% ipython --no-banner

In [1]: import numpy as np

In [2]: np.set_printoptions(precision=2, suppress=True, linewidth=200)

In [3]: rng = np.random.default_rng(65)

In [4]: labels = rng.integers(0, 2, 4)

In [5]: A = np.triu((labels[:, None] == labels) & (rng.random((4, 4)) < 0.8), 1).astype(int)

In [6]: A += A.T

In [7]: A
Out[7]: 
array([[0, 1, 0, 0],
       [1, 0, 0, 0],
       [0, 0, 0, 1],
       [0, 0, 1, 0]])

In [8]: # 2 blocks once reordered

In [9]: vals, evecs = np.linalg.eig(A)

In [10]: np.sort(np.linalg.eigvals(A.T))
Out[10]: array([-1., -1.,  1.,  1.])

In [11]: vals
Out[11]: array([ 1., -1.,  1., -1.])

In [12]: np.prod(vals)
Out[12]: np.float64(1.0)

In [13]: A @ evecs[:, 0] - vals[0] * evecs[:, 0]
Out[13]: array([0., 0., 0., 0.])

In [14]: round(float(np.linalg.det(2 * A)), 2), np.round(np.linalg.det(A), 2)
Out[14]: (16.0, np.float64(1.0))

In [15]: B = np.array([[3, 3, 2, 3, -3, 0],
    ...:     [-3, 0, -1, -2, -3, -2],
    ...:     [-3, -1, 2, -2, 0, -3],
    ...:     [3, -2, -2, 1, 3, -1],
    ...:     [-2, -2, -2, 2, 1, -2],
    ...:     [-2, -3, 2, 1, -1, -3]])

In [16]: W2 = np.array([[3, -2], [1, -3]])

In [17]: m1 = np.block([[B, np.zeros((6, 2))], [np.zeros((2, 6)), W2]])

In [18]: m1
Out[18]: 
array([[ 3.,  3.,  2.,  3., -3.,  0.,  0.,  0.],
       [-3.,  0., -1., -2., -3., -2.,  0.,  0.],
       [-3., -1.,  2., -2.,  0., -3.,  0.,  0.],
       [ 3., -2., -2.,  1.,  3., -1.,  0.,  0.],
       [-2., -2., -2.,  2.,  1., -2.,  0.,  0.],
       [-2., -3.,  2.,  1., -1., -3.,  0.,  0.],
       [ 0.,  0.,  0.,  0.,  0.,  0.,  3., -2.],
       [ 0.,  0.,  0.,  0.,  0.,  0.,  1., -3.]])

In [19]: # splits into 2 blocks

In [20]: G = m1.T @ m1

In [21]: (m1 @ m1.T).shape
Out[21]: (8, 8)

In [22]: np.linalg.svd(m1, compute_uv=False) ** 2
Out[22]: array([76.04, 48.76, 26.5 , 20.62, 12.28,  5.29,  2.38,  2.13])

In [23]: G
Out[23]: 
array([[ 44.,  16.,  -3.,  18.,   9.,  22.,   0.,   0.],
       [ 16.,  27.,   6.,   2., -14.,  18.,   0.,   0.],
       [ -3.,   6.,  21.,   0., -13.,  -4.,   0.,   0.],
       [ 18.,   2.,   0.,  23.,   1.,   2.,   0.,   0.],
       [  9., -14., -13.,   1.,  29.,   4.,   0.,   0.],
       [ 22.,  18.,  -4.,   2.,   4.,  27.,   0.,   0.],
       [  0.,   0.,   0.,   0.,   0.,   0.,  10.,  -9.],
       [  0.,   0.,   0.,   0.,   0.,   0.,  -9.,  13.]])

In [24]: vals, evecs = np.linalg.eigh(G)

In [25]: vec = np.array([-2, -1, 1, -1, 0, 3, 0, 1])

In [26]: np.linalg.eigvalsh(G[1:, 1:])
Out[26]: array([ 2.38,  2.53, 11.52, 20.62, 22.63, 39.2 , 51.12])

In [27]: (np.sign(evecs[:, -1].round(6)) == np.sign(evecs[0, -1].round(6))).astype(int)
Out[27]: array([1, 1, 0, 1, 1, 1, 0, 0])

In [28]: vec @ G @ vec
Out[28]: np.float64(235.0)

In [29]: np.round(evecs * np.maximum(vals, 0) @ evecs.T, 2) + 0
Out[29]: 
array([[ 44.,  16.,  -3.,  18.,   9.,  22.,   0.,   0.],
       [ 16.,  27.,   6.,   2., -14.,  18.,   0.,   0.],
       [ -3.,   6.,  21.,   0., -13.,  -4.,   0.,   0.],
       [ 18.,   2.,   0.,  23.,   1.,   2.,   0.,   0.],
       [  9., -14., -13.,   1.,  29.,   4.,   0.,   0.],
       [ 22.,  18.,  -4.,   2.,   4.,  27.,   0.,   0.],
       [  0.,   0.,   0.,   0.,   0.,   0.,  10.,  -9.],
       [  0.,   0.,   0.,   0.,   0.,   0.,  -9.,  13.]])

In [30]: np.abs(G).sum(axis=1).max(), round(float(np.abs(vals).max()), 2)
Out[30]: (np.float64(112.0), 76.04)

In [31]: labels = rng.permutation(8)

In [32]: labels
Out[32]: array([7, 2, 4, 5, 1, 3, 0, 6])

In [33]: B = m1[labels][:, labels]

In [34]: B
Out[34]: 
array([[-3.,  0.,  0.,  0.,  0.,  0.,  0.,  1.],
       [ 0.,  2.,  0., -3., -1., -2., -3.,  0.],
       [ 0., -2.,  1., -2., -2.,  2., -2.,  0.],
       [ 0.,  2., -1., -3., -3.,  1., -2.,  0.],
       [ 0., -1., -3., -2.,  0., -2., -3.,  0.],
       [ 0., -2.,  3., -1., -2.,  1.,  3.,  0.],
       [ 0.,  2., -3.,  0.,  3.,  3.,  3.,  0.],
       [-2.,  0.,  0.,  0.,  0.,  0.,  0.,  3.]])

In [35]: np.allclose(B, m1)
Out[35]: False

In [36]: np.trace(B)
Out[36]: np.float64(4.0)

In [37]: O, evecs = np.linalg.qr(m1[:, :4])[0], np.linalg.qr(m1[:, 4:])[0]

In [38]: sv = np.linalg.svd(O.T @ evecs, compute_uv=False)

In [39]: np.round(np.linalg.norm(O @ O.T - evecs @ evecs.T, 2), 2)
Out[39]: np.float64(1.0)

In [40]: np.degrees(np.arccos(sv.clip(0, 1)))
Out[40]: array([25.46, 38.76, 90.  , 90.  ])

In [41]: B = m1 + rng.integers(-2, 3, (8, 5)) @ rng.integers(-2, 3, (5, 8))

In [42]: B
Out[42]: 
array([[ 12.,  10.,   6.,  -1.,  -3.,  -1.,  -3.,  -3.],
       [ -7.,  -6.,   0.,   0.,  -5.,   0.,   1.,   5.],
       [  8.,   1.,   7.,  -6.,  -5.,  -2.,  -3.,   0.],
       [  1., -10.,   0.,   9.,   1.,   5.,   0.,   2.],
       [  6.,   8.,   6.,  -2.,   5.,  -4.,  -5.,  -1.],
       [-12.,  -3.,  -2.,   3.,  -1.,   3.,  10.,  -5.],
       [ -3.,   7.,   6.,  -6.,  -2.,   7.,  12.,  -4.],
       [  4.,  -2.,   4.,  -4., -10.,   8.,   7.,  -3.]])

In [43]: np.abs(B - m1).sum(axis=1)
Out[43]: array([31., 23., 31., 30., 42., 37., 42., 38.])

In [44]: np.linalg.matrix_rank(B - m1, tol=1e-8)
Out[44]: np.int64(5)

In [45]: B = np.array([[2, 3, 3, 0, 0],
    ...:     [3, 3, 0, 1, 3],
    ...:     [3, 2, 0, 3, 1],
    ...:     [1, 3, 0, 0, 0],
    ...:     [0, 0, 2, 2, 3]])

In [46]: J = B - B.T

In [47]: J
Out[47]: 
array([[ 0,  0,  0, -1,  0],
       [ 0,  0, -2, -2,  3],
       [ 0,  2,  0,  3, -1],
       [ 1,  2, -3,  0, -2],
       [ 0, -3,  1,  2,  0]])

In [48]: # looks like rank 4

In [49]: labels = rng.permutation(5)

In [50]: labels
Out[50]: array([2, 3, 0, 4, 1])

In [51]: B = J[labels][:, labels]

In [52]: np.round(np.sort(np.abs(np.linalg.eigvals(B))), 2) + 0
Out[52]: array([0.  , 2.24, 2.24, 5.2 , 5.2 ])

In [53]: round(float(np.linalg.det(B)), 2), np.round(np.linalg.det(J[labels]), 2)
Out[53]: (-0.0, np.float64(0.0))

In [54]: round(float(np.linalg.det(J.T)), 2)
Out[54]: 0.0

In [55]: np.einsum("ij,ji->", J, J)
Out[55]: np.int64(-64)

In [56]: np.round(np.linalg.eigvals(J).sum().real, 2)
Out[56]: np.float64(-0.0)

In [57]: np.round(np.linalg.eigvals(J), 2) + 0
Out[57]: array([0.+5.2j , 0.-5.2j , 0.+0.j  , 0.+2.24j, 0.-2.24j])

In [58]: np.einsum("ii->", J)
Out[58]: np.int64(0)

In [59]: round(float(np.linalg.det(2 * J)), 2), round(np.linalg.det(J), 2)
Out[59]: (0.0, np.float64(0.0))

In [60]: u = np.array([-2, 2, 2, 2, 0])

In [61]: r1 = np.array([-2, -2, 1, 1])

In [62]: W0 = np.outer(u, r1)

In [63]: W0
Out[63]: 
array([[ 4,  4, -2, -2],
       [-4, -4,  2,  2],
       [-4, -4,  2,  2],
       [-4, -4,  2,  2],
       [ 0,  0,  0,  0]])

In [64]: np.unique(W0.round(6), axis=0).shape
Out[64]: (3, 4)

In [65]: np.allclose(W0[:-1].T @ np.linalg.lstsq(W0[:-1].T, W0[-1])[0], W0[-1])
Out[65]: True

In [66]: np.round(np.trace(np.linalg.pinv(W0) @ W0), 2)
Out[66]: np.float64(1.0)

In [67]: B = W0[0, 0] * W0[1:] - np.outer(W0[1:, 0], W0[0])

In [68]: B
Out[68]: 
array([[0, 0, 0, 0],
       [0, 0, 0, 0],
       [0, 0, 0, 0],
       [0, 0, 0, 0]])

In [69]: np.linalg.matrix_rank(B), np.linalg.matrix_rank(W0)
Out[69]: (np.int64(0), np.int64(1))

In [70]: B = np.array([[1, 1], [-1, -2]])

In [71]: W2 = np.kron(B, W0)

In [72]: W2.shape
Out[72]: (10, 8)

In [73]: round(np.linalg.norm(W2, 2), 2), round(np.linalg.norm(B, 2) * np.linalg.norm(W0, 2), 2)
Out[73]: (np.float64(33.12), np.float64(33.12))

In [74]: W2
Out[74]: 
array([[ 4,  4, -2, -2,  4,  4, -2, -2],
       [-4, -4,  2,  2, -4, -4,  2,  2],
       [-4, -4,  2,  2, -4, -4,  2,  2],
       [-4, -4,  2,  2, -4, -4,  2,  2],
       [ 0,  0,  0,  0,  0,  0,  0,  0],
       [-4, -4,  2,  2, -8, -8,  4,  4],
       [ 4,  4, -2, -2,  8,  8, -4, -4],
       [ 4,  4, -2, -2,  8,  8, -4, -4],
       [ 4,  4, -2, -2,  8,  8, -4, -4],
       [ 0,  0,  0,  0,  0,  0,  0,  0]])

In [75]: np.linalg.cond(W0) > 100
Out[75]: np.True_

In [76]: round(np.linalg.norm(W0, 2) / np.linalg.norm(W0), 2)
Out[76]: np.float64(1.0)

In [77]: np.linalg.matrix_rank(W0, rtol=0.1)
Out[77]: np.int64(1)

In [78]: np.argsort(-np.linalg.norm(W0, axis=0).round(6), kind="stable")[:3]
Out[78]: array([0, 1, 2])

In [79]: [round(float(x), 2) for x in np.linalg.svd(W0, compute_uv=False)[:3]]
Out[79]: [12.65, 0.0, 0.0]
